>>> import numpy as np
>>> import numpy.linalg as la
>>> np.set_printoptions(precision=2, suppress=True, linewidth=100, floatmode="fixed")
>>> Y = np.array([[4, 3, -1, 5], [3, 2, -2, 0], [-2, -1, 1, 1], [1, 2, -4, 0]])
>>> K = np.tril(Y)
>>> K
array([[ 4,  0,  0,  0],
       [ 3,  2,  0,  0],
       [-2, -1,  1,  0],
       [ 1,  2, -4,  0]])
>>> K[4]
Traceback (most recent call last):
  File "<python-input-6>", line 1, in <module>
    K[4]
    ~^^^
IndexError: index 4 is out of bounds for axis 0 with size 4
>>> K.mean(axis=0)
array([ 1.50,  0.75, -0.75,  0.00])
>>> la.svd(K, compute_uv=False)
array([6.16, 4.00, 1.41, 0.00])
>>> round(float(la.norm(K)), 2)
7.48
>>> la.matrix_rank(K)
np.int64(3)
>>> np.diff(K, axis=0)
array([[-1,  2,  0,  0],
       [-5, -3,  1,  0],
       [ 3,  3, -5,  0]])
>>> K.sum(axis=1)
array([ 4,  5, -2, -1])
>>> K.sum(axis=0)
array([ 6,  3, -3,  0])
>>> M = np.loadtxt("out13.csv", delimiter=",")
>>> M
array([[-0.59,  0.79,  0.16],
       [-0.47, -0.51,  0.72],
       [ 0.65,  0.35,  0.67]])
>>> x0 = np.array([-9, 6, -2])
>>> [p for p in range(1, 25) if np.allclose(la.matrix_power(M, p), np.eye(3))]
[]
>>> np.round(la.norm(M[0], 1), 2), round(la.norm(M[0], np.inf), 2)
(np.float64(1.54), np.float64(0.79))
>>> round(M[0] @ M[2], 2)
np.float64(0.0)
>>> np.round(la.norm(M[0] - M[2]), 2)
np.float64(1.41)
>>> round(la.norm(M, "nuc"), 2)
np.float64(3.0)
>>> x0 = np.array([6, 7, 3])
>>> target = M @ x0
>>> c, lr = np.zeros(3), 1 / la.norm(M, 2) ** 2
>>> for i in range(150):
...     c -= lr * M.T @ (M @ c - target)
...     if i % 50 == 0: print(i, round(la.norm(M @ c - target), 2))
... 
0 0.0
50 0.0
100 0.0
>>> round(la.cond(M), 2)
np.float64(1.0)
>>> c
array([6.00, 7.00, 3.00])
>>> Y = la.invert(M)
Traceback (most recent call last):
  File "<python-input-28>", line 1, in <module>
    Y = la.invert(M)
        ^^^^^^^^^
AttributeError: module 'numpy.linalg' has no attribute 'invert'
>>> Y = la.inv(M)
>>> Y
array([[-0.59, -0.47,  0.65],
       [ 0.79, -0.51,  0.35],
       [ 0.16,  0.72,  0.67]])
>>> la.det(M) * Y
array([[-0.59, -0.47,  0.65],
       [ 0.79, -0.51,  0.35],
       [ 0.16,  0.72,  0.67]])
>>> np.round(M @ Y, 2) + 0
array([[1.00, 0.00, 0.00],
       [0.00, 1.00, 0.00],
       [0.00, 0.00, 1.00]])
>>> la.inv(Y)
array([[-0.59,  0.79,  0.16],
       [-0.47, -0.51,  0.72],
       [ 0.65,  0.35,  0.67]])
>>> np.round(la.cond(M), 2)
np.float64(1.0)
>>> round(float(la.det(M) * la.det(Y)), 2)
1.0
>>> q, vecs = la.qr(M[:, :1])[0], la.qr(M[:, 1:])[0]
>>> sv = la.svd(q.T @ vecs, compute_uv=False)
>>> np.degrees(np.arccos(sv.clip(0, 1)))
array([90.00])
>>> round(la.norm(q @ q.T - vecs @ vecs.T, 2), 2)
np.float64(1.0)
>>> W0 = np.load("x.npy")
>>> W0
array([[0.71, 0.14, 0.43],
       [0.14, 0.03, 0.09],
       [0.43, 0.09, 0.26]])
>>> x0 = np.array([0, -1, 1])
>>> round(float((x0 - W0 @ x0) @ (W0 @ x0)), 2)
-0.0
>>> W0 @ x0
array([0.29, 0.06, 0.17])
>>> E = np.load("dump.npy")
>>> E
array([[ 2,  1,  0, -2],
       [ 2,  0,  2,  0],
       [ 1, -2,  1, -2],
       [ 1,  0,  1,  2]])
>>> rng = np.random.default_rng(642)
>>> Y = E + rng.integers(-2, 3, (4, 3)) @ rng.integers(-2, 3, (3, 4))
>>> Y
array([[ 1,  3, -3, -2],
       [ 4,  0,  5, -2],
       [ 3, -2,  4, -4],
       [-1,  4, -5,  2]])
>>> la.matrix_rank(Y - E, tol=1e-8)
np.int64(2)
>>> Y - E
array([[-1,  2, -3,  0],
       [ 2,  0,  3, -2],
       [ 2,  0,  3, -2],
       [-2,  4, -6,  0]])
>>> np.zeros(4, 4)
Traceback (most recent call last):
  File "<python-input-52>", line 1, in <module>
    np.zeros(4, 4)
    ~~~~~~~~^^^^^^
TypeError: Cannot interpret '4' as a data type
>>> Y - Y[0]
array([[ 0,  0,  0,  0],
       [ 3, -3,  8,  0],
       [ 2, -5,  7, -2],
       [-2,  1, -2,  4]])
>>> np.unravel_index(np.abs(Y).argmax(), Y.shape)
(np.int64(1), np.int64(2))
>>> Y.sum(axis=1)
array([-1,  7,  1,  0])
>>> la.matrix_rank(Y)
np.int64(4)
>>> np.count_nonzero(Y)
np.int64(15)
>>> la.rank(Y)
Traceback (most recent call last):
  File "<python-input-58>", line 1, in <module>
    la.rank(Y)
    ^^^^^^^
AttributeError: module 'numpy.linalg' has no attribute 'rank'
>>> np.diff(Y, axis=0)
array([[ 3, -3,  8,  0],
       [-1, -2, -1, -2],
       [-4,  6, -9,  6]])
>>> la.svd(Y, compute_uv=False)
array([11.15,  5.28,  2.60,  0.18])
>>> round(float(la.norm(Y)), 2)
12.61
>>> Y[4]
Traceback (most recent call last):
  File "<python-input-62>", line 1, in <module>
    Y[4]
    ~^^^
IndexError: index 4 is out of bounds for axis 0 with size 4
>>> Y[:, 4]
Traceback (most recent call last):
  File "<python-input-63>", line 1, in <module>
    Y[:, 4]
    ~^^^^^^
IndexError: index 4 is out of bounds for axis 1 with size 4
>>> np.abs(Y).max()
np.int64(5)
